$ python -q
>>> import numpy as np
>>> np.set_printoptions(precision=2, suppress=True, linewidth=100, floatmode="fixed")
>>> rnd = lambda a: np.round(a, 2) + 0
>>> A = np.loadtxt("mat.csv", delimiter=",")
>>> print(A)
[[-1.00  1.00  0.00  0.00  0.00  0.00  0.00  0.00  0.00  0.00  0.00  0.00]
 [ 0.00 -1.00  1.00  0.00  0.00  0.00  0.00  0.00  0.00  0.00  0.00  0.00]
 [ 0.00  0.00 -1.00  1.00  0.00  0.00  0.00  0.00  0.00  0.00  0.00  0.00]
 [ 0.00  0.00  0.00 -1.00  1.00  0.00  0.00  0.00  0.00  0.00  0.00  0.00]
 [ 0.00  0.00  0.00  0.00 -1.00  1.00  0.00  0.00  0.00  0.00  0.00  0.00]
 [ 0.00  0.00  0.00  0.00  0.00 -1.00  1.00  0.00  0.00  0.00  0.00  0.00]
 [ 0.00  0.00  0.00  0.00  0.00  0.00 -1.00  1.00  0.00  0.00  0.00  0.00]
 [ 0.00  0.00  0.00  0.00  0.00  0.00  0.00 -1.00  1.00  0.00  0.00  0.00]
 [ 0.00  0.00  0.00  0.00  0.00  0.00  0.00  0.00 -1.00  1.00  0.00  0.00]
 [ 0.00  0.00  0.00  0.00  0.00  0.00  0.00  0.00  0.00 -1.00  1.00  0.00]
 [ 0.00  0.00  0.00  0.00  0.00  0.00  0.00  0.00  0.00  0.00 -1.00  1.00]
 [ 0.00  0.00  0.00  0.00  0.00  0.00  0.00  0.00  0.00  0.00  0.00 -1.00]]
>>> # triangular
>>> q, evecs = np.linalg.qr(A[:, :1])[0], np.linalg.qr(A[:, 1:])[0]
>>> sigma = np.linalg.svd(q.T @ evecs, compute_uv=False)
>>> print((sigma > 0.9).sum())
1
>>> print(rnd(np.degrees(np.arccos(sigma.clip(0, 1)))))
[16.78]
>>> u = np.array([0, 0, -1, -1, 3, -2, -3, 3, -2, 3, 3, -2])
>>> other = A + np.outer(u, np.eye(12)[8])
>>> print(np.linalg.matrix_rank(other - A))
1
>>> other = np.array([[2, 0],
...     [1, 1],
...     [2, 1],
...     [2, 2],
...     [2, 1],
...     [2, 0],
...     [0, 0],
...     [0, 1],
...     [0, 1],
...     [0, 0],
...     [1, 1],
...     [0, 1]])
>>> print(np.einsum("ij->j", A))
[-1.00  0.00  0.00  0.00  0.00  0.00  0.00  0.00  0.00  0.00  0.00  0.00]
>>> print(np.einsum("ik,kj->ij", A, other))
[[-1.00  1.00]
 [ 1.00  0.00]
 [ 0.00  1.00]
 [ 0.00 -1.00]
 [ 0.00 -1.00]
 [-2.00  0.00]
 [ 0.00  1.00]
 [ 0.00  0.00]
 [ 0.00 -1.00]
 [ 1.00  1.00]
 [-1.00  0.00]
 [ 0.00 -1.00]]
>>> print(A @ other)
[[-1.00  1.00]
 [ 1.00  0.00]
 [ 0.00  1.00]
 [ 0.00 -1.00]
 [ 0.00 -1.00]
 [-2.00  0.00]
 [ 0.00  1.00]
 [ 0.00  0.00]
 [ 0.00 -1.00]
 [ 1.00  1.00]
 [-1.00  0.00]
 [ 0.00 -1.00]]
>>> print(np.einsum("ij,ij->i", A, A))
[2.00 2.00 2.00 2.00 2.00 2.00 2.00 2.00 2.00 2.00 2.00 1.00]
>>> arr = np.load("x.npy")
>>> print(arr)
[[0 1 0 0 1 0 1 1 1 0 1 0]
 [1 0 0 0 1 0 1 1 1 0 1 0]
 [0 0 0 1 0 1 0 0 0 1 0 1]
 [0 0 1 0 0 0 0 0 0 0 0 1]
 [1 1 0 0 0 0 1 1 1 0 1 0]
 [0 0 1 0 0 0 0 0 0 1 0 0]
 [1 1 0 0 1 0 0 0 1 0 0 0]
 [1 1 0 0 1 0 0 0 0 0 1 0]
 [1 1 0 0 1 0 1 0 0 0 0 0]
 [0 0 1 0 0 1 0 0 0 0 0 1]
 [1 1 0 0 1 0 0 1 0 0 0 0]
 [0 0 1 1 0 0 0 0 0 1 0 0]]
>>> # symmetric
>>> q, evecs = np.linalg.qr(arr[:, :2])[0], np.linalg.qr(arr[:, 2:])[0]
>>> sigma = np.linalg.svd(q.T @ evecs, compute_uv=False)
>>> print(rnd(np.degrees(np.arccos(sigma.clip(0, 1)))))
[27.73 90.00]
>>> print([round(float(np.linalg.det(arr[:i, :i])), 2) + 0 for i in range(1, 13)])
[0.0, -1.0, 0.0, 1.0, -2.0, 0.0, 0.0, 0.0, 0.0, 3.0, -10.0, 20.0]
>>> print(rnd(np.linalg.eigvalsh(arr).min()))
-2.0
>>> W0 = np.array([[0, 1, 0, 1], [4, 0, 4, 0], [0, 1, 0, 1], [4, 0, 4, 0]])
>>> U, sigma, VT = np.linalg.svd(W0)
>>> evecs = VT[:(sigma > 1e-8).sum()]
>>> rng = np.random.default_rng(714)
>>> vec = W0[1] + 4 * W0[0] + rng.integers(2) * np.eye(4)[3]
>>> print(vec)
[4.00 4.00 4.00 5.00]
>>> print(rnd(evecs.T @ evecs))
[[0.50 0.00 0.50 0.00]
 [0.00 0.50 0.00 0.50]
 [0.50 0.00 0.50 0.00]
 [0.00 0.50 0.00 0.50]]
>>> print(np.allclose(evecs.T @ evecs @ vec, vec))
False
>>> print(rnd(np.linalg.norm(vec - evecs.T @ evecs @ vec)))
0.71
>>> print(rnd(np.trace(np.linalg.pinv(W0) @ W0)))
2.0
>>> print(rnd(W0 @ np.linalg.pinv(W0) @ W0))
[[0.00 1.00 0.00 1.00]
 [4.00 0.00 4.00 0.00]
 [0.00 1.00 0.00 1.00]
 [4.00 0.00 4.00 0.00]]
>>> print(np.allclose(W0[:-1].T @ np.linalg.lstsq(W0[:-1].T, W0[-1])[0], W0[-1]))
True
